In [1]: import numpy as np

In [2]: np.set_printoptions(precision=3, suppress=True, linewidth=120, legacy="1.25")

In [3]: K = np.loadtxt("mat.csv", delimiter=",")

In [4]: print(K)
[[-0.1   -0.236 -1.     1.1    0.3   -0.3    2.7    1.1   -1.2  ]
 [-0.1    1.743  0.3    0.    -1.4   -1.     0.1   -2.3   -0.7  ]
 [ 0.     1.153 -1.4   -2.    -1.3    1.     0.8    0.5   -0.5  ]
 [ 0.6    0.495  0.6   -0.1   -0.5   -0.2   -0.1    0.7    1.3  ]
 [-0.3    1.798  0.8   -0.8   -1.8    0.5    0.1   -0.3   -0.9  ]
 [ 0.9   -2.158 -0.7   -0.3    1.9    0.9    0.     0.1   -1.   ]
 [-0.5    0.536 -0.6    1.7   -0.3   -0.3    0.3   -0.2    0.7  ]
 [-1.6   -0.039 -0.5   -0.8    0.3   -0.3   -0.5    0.7   -1.8  ]
 [-0.9    0.574  0.    -0.9   -0.9    1.3    0.5   -1.4   -0.1  ]
 [-1.1   -1.047  0.2   -0.8    0.8    0.5    0.7   -1.    -0.1  ]
 [ 1.7   -0.179 -1.2   -1.5   -0.2   -1.1   -0.3    1.    -0.6  ]
 [ 0.3    1.696  0.6    0.3   -2.     0.8   -1.7   -0.6    0.5  ]
 [ 0.7   -0.479 -1.     1.1    0.4    0.7    0.1   -0.5   -2.   ]
 [-1.6   -0.861  0.4    1.5    1.3    0.5   -0.1   -0.9    0.2  ]
 [-1.1   -0.469 -1.1    0.    -0.1    0.7    1.2    2.5    1.8  ]
 [-1.2   -1.31   1.9   -1.5    1.3   -0.3   -1.1    1.4   -0.9  ]
 [-0.5   -0.777  0.8   -0.5    0.3   -0.7    1.1   -0.5    0.4  ]
 [-1.3   -0.726  0.5    0.4    0.     0.5   -0.6    0.1    0.1  ]
 [-0.1   -0.037 -0.4   -0.1    0.     0.7    1.8   -0.1    0.8  ]
 [ 1.2    0.891  0.7    0.2   -0.5    0.2   -1.1    0.4   -0.6  ]]

In [5]: D = np.linalg.norm(K[:, None] - K[None], axis=-1)

In [6]: print(np.unravel_index(D.round(6).argmax(), D.shape))
(1, 14)

In [7]: print(np.linalg.matrix_rank(D ** 2))
11

In [8]: print(np.flatnonzero(D[11] < D.mean() / 2))
[11]

In [9]: W0 = np.load("w.npy")

In [10]: print(W0)
[[ 6.  2.  6. -2.]
 [ 2.  3.  3. -1.]
 [ 6.  3. 11. -3.]
 [-2. -1. -3.  3.]]

In [11]: x0 = np.array([5, 8, 5, 5])

In [12]: print(W0 * x0)
[[ 30.  16.  30. -10.]
 [ 10.  24.  15.  -5.]
 [ 30.  24.  55. -15.]
 [-10.  -8. -15.  15.]]

In [13]: print((W0 * x0).sum(axis=1))
[ 66.  44.  94. -18.]

In [14]: print(W0 @ np.eye(4)[1])
[ 2.  3.  3. -1.]

In [15]: print(np.sign((W0 @ x0).round(6)))
[ 1.  1.  1. -1.]

In [16]: print(np.linalg.norm(W0 @ x0) <= np.linalg.norm(W0, 2) * np.linalg.norm(x0) + 1e-9)
True

In [17]: x0 = np.array([0, -1, 1, -3])

In [18]: rhs = W0 @ x0

In [19]: print(rhs)
[ 10.   3.  17. -11.]

In [20]: print(np.linalg.solve(W0, rhs + W0[:, 0]))
[ 1. -1.  1. -3.]

In [21]: E = np.load("data.npy")

In [22]: print(E)
[[ 0.69 -2.19 -2.77 -2.29 -5.72  0.16 -0.03]
 [-0.32  0.28 -0.5   0.34 -0.14  0.28  0.3 ]
 [-0.21 -0.39 -1.72 -0.34 -2.27  0.46  0.42]]

In [23]: r0, r1 = E[1], E[2]

In [24]: print(r0 @ r1)
1.275

In [25]: print(round(float(r0 @ r0), 3))
0.734

In [26]: p = (r0 @ r1) / (r0 @ r0) * r0

In [27]: print(np.linalg.matrix_rank(np.outer(r0, r1)))
1

In [28]: print(p)
[-0.556  0.486 -0.868  0.59  -0.243  0.486  0.521]

In [29]: print(r1 - p)
[ 0.346 -0.876 -0.852 -0.93  -2.027 -0.026 -0.101]

In [30]: left, sigma, VT = np.linalg.svd(E)

In [31]: print(sigma.round(3) + 0)
[7.646 1.422 0.   ]

In [32]: M2 = left[:, :2] @ np.diag(sigma[:2]) @ VT[:2]

In [33]: print(np.linalg.matrix_rank(E, rtol=0.05))
2

In [34]: blk = np.stack([E, 3 * E, E[::-1]])

In [35]: print(np.einsum("bij,cij->bc", blk, blk))
[[ 60.48  181.439  39.33 ]
 [181.439 544.316 117.989]
 [ 39.33  117.989  60.48 ]]

In [36]: print(blk.sum(axis=0))
[[  2.55  -9.15 -12.8   -9.5  -25.15   1.1    0.3 ]
 [ -1.6    1.4   -2.5    1.7   -0.7    1.4    1.5 ]
 [ -0.15  -3.75  -9.65  -3.65 -14.8    2.     1.65]]

In [37]: print((blk @ E.T).shape)
(3, 3, 3)

In [38]: print(round(float(np.linalg.norm(E[0] - E[2])), 3))
4.599

In [39]: print(round(float(np.linalg.norm(E, 2)), 3))
7.646

In [40]: A = np.loadtxt("a.csv", delimiter=",")

In [41]: print(A)
[[ 0.917 -0.194 -0.139 -0.194 -0.194 -0.083 -0.139 -0.028]
 [-0.194  0.546 -0.324 -0.454 -0.454 -0.194 -0.324 -0.065]
 [-0.139 -0.324  0.769 -0.324 -0.324 -0.139 -0.231 -0.046]
 [-0.194 -0.454 -0.324  0.546 -0.454 -0.194 -0.324 -0.065]
 [-0.194 -0.454 -0.324 -0.454  0.546 -0.194 -0.324 -0.065]
 [-0.083 -0.194 -0.139 -0.194 -0.194  0.917 -0.139 -0.028]
 [-0.139 -0.324 -0.231 -0.324 -0.324 -0.139  0.769 -0.046]
 [-0.028 -0.065 -0.046 -0.065 -0.065 -0.028 -0.046  0.991]]

In [42]: evals, vecs = np.linalg.eigh(A)

In [43]: x0 = np.array([8, -5, 8, 9, 6, -3, -3, -6])

In [44]: print(round(x0 @ A @ x0 / (x0 @ x0), 3), round(evals[0], 3), round(float(evals[-1]), 3))
0.691 -1.0 1.0

In [45]: print(round(np.abs(A).sum(axis=1).max(), 3), round(np.abs(evals).max(), 3))
2.556 1.0

In [46]: print(np.sort(np.abs(np.linalg.eigvals(A))))
[1. 1. 1. 1. 1. 1. 1. 1.]

In [47]: print(round(np.linalg.det(A), 3))
-1.0

In [48]: print(np.allclose(A, A.T))
True

In [49]: print(np.round(np.abs(np.linalg.eigvals(A)).max(), 3))
1.0

In [50]: print(np.trace(A))
6.0

In [51]: M2 = np.array([[1, 0], [-3, 2], [-2, 1], [-1, -2], [1, -1], [-1, 2], [1, 2], [3, 0]])

In [52]: Z = np.array([[-2, -2, 0, -1], [1, 3, 0, -3]])

In [53]: rng = np.random.default_rng(9625)

In [54]: feats = M2 @ Z + 0.02 * rng.normal(size=(8, 4))

In [55]: print(feats)
[[-2.018 -1.961  0.047 -0.975]
 [ 8.005 12.002 -0.012 -3.03 ]
 [ 5.002  7.     0.018 -1.008]
 [ 0.02  -4.012  0.01   6.984]
 [-3.008 -4.987  0.006  1.981]
 [ 3.977  8.01  -0.015 -4.962]
 [ 0.021  3.989 -0.001 -6.991]
 [-6.005 -5.975 -0.004 -2.995]]

In [56]: left, sigma, VT = np.linalg.svd(feats)

In [57]: print(sigma)
[23.143 10.884  0.07   0.043]

In [58]: M2 = left[:, :2] @ np.diag(sigma[:2]) @ VT[:2]

In [59]: print(np.linalg.matrix_rank(M2))
2

In [60]: print(np.round(np.linalg.norm(feats - M2, 2), 3), round(float(sigma[2]), 3))
0.07 0.07

In [61]: print(np.linalg.matrix_rank(feats, rtol=0.05))
2

In [62]: print(round(float(np.linalg.norm(feats - M2) / np.linalg.norm(feats)), 3))
0.003

In [63]: print(round(np.abs(feats - M2).max(), 3))
0.046
